$ python3 -q
>>> import numpy as np
>>> import numpy.linalg as la
>>> np.set_printoptions(suppress=True, linewidth=140)
>>> A = np.loadtxt("layer13.csv", delimiter=",")
>>> print(A)
[[ 2.  0.  1.  1.  0. -1.  2. -1. -1. -1.]
 [ 0.  2.  0.  1.  1.  0. -1.  2. -1. -1.]
 [ 1.  0.  2.  0.  1.  1.  0. -1.  2. -1.]
 [ 1.  1.  0.  2.  0.  1.  1.  0. -1.  2.]
 [ 0.  1.  1.  0.  2.  0.  1.  1.  0. -1.]
 [-1.  0.  1.  1.  0.  2.  0.  1.  1.  0.]
 [ 2. -1.  0.  1.  1.  0.  2.  0.  1.  1.]
 [-1.  2. -1.  0.  1.  1.  0.  2.  0.  1.]
 [-1. -1.  2. -1.  0.  1.  1.  0.  2.  0.]
 [-1. -1. -1.  2. -1.  0.  1.  1.  0.  2.]]
>>> # equal to its transpose
>>> np.all(la.eigvalsh(A) > 0)
np.False_
>>> E = np.loadtxt("data.csv", delimiter=",")
>>> E.round(2)
array([[ 0.03,  0.  ,  1.  ],
       [ 0.  ,  1.  ,  0.  ],
       [-1.  ,  0.  ,  0.03]])
>>> np.round(E @ E.T, 2) + 0
array([[1., 0., 0.],
       [0., 1., 0.],
       [0., 0., 1.]])
>>> np.round(la.norm(E, axis=0), 2)
array([1., 1., 1.])
>>> np.round(E.T @ E, 2) + 0
array([[1., 0., 0.],
       [0., 1., 0.],
       [0., 0., 1.]])
>>> out = E / la.norm(E, axis=1, keepdims=True)
>>> G = out @ out.T
>>> (np.abs(G) > 0.9).astype(int)
array([[1, 0, 0],
       [0, 1, 0],
       [0, 0, 1]])
>>> np.argwhere(np.triu(np.abs(G) > 0.95, 1))
array([], shape=(0, 2), dtype=int64)
>>> rng = np.random.default_rng(37)
>>> lab = rng.permutation(3)
>>> lab
array([1, 0, 2])
>>> out = E[lab][:, lab]
>>> np.round(np.trace(out), 2)
np.float64(1.07)
>>> print(np.allclose(out, E))
False
>>> out.round(2)
array([[ 1.  ,  0.  ,  0.  ],
       [ 0.  ,  0.03,  1.  ],
       [ 0.  , -1.  ,  0.03]])
>>> print(round(la.det(out), 2), round(float(la.det(E[lab])), 2))
1.0 -1.0
>>> np.round(np.sort(np.abs(la.eigvals(out))), 2)
array([1., 1., 1.])
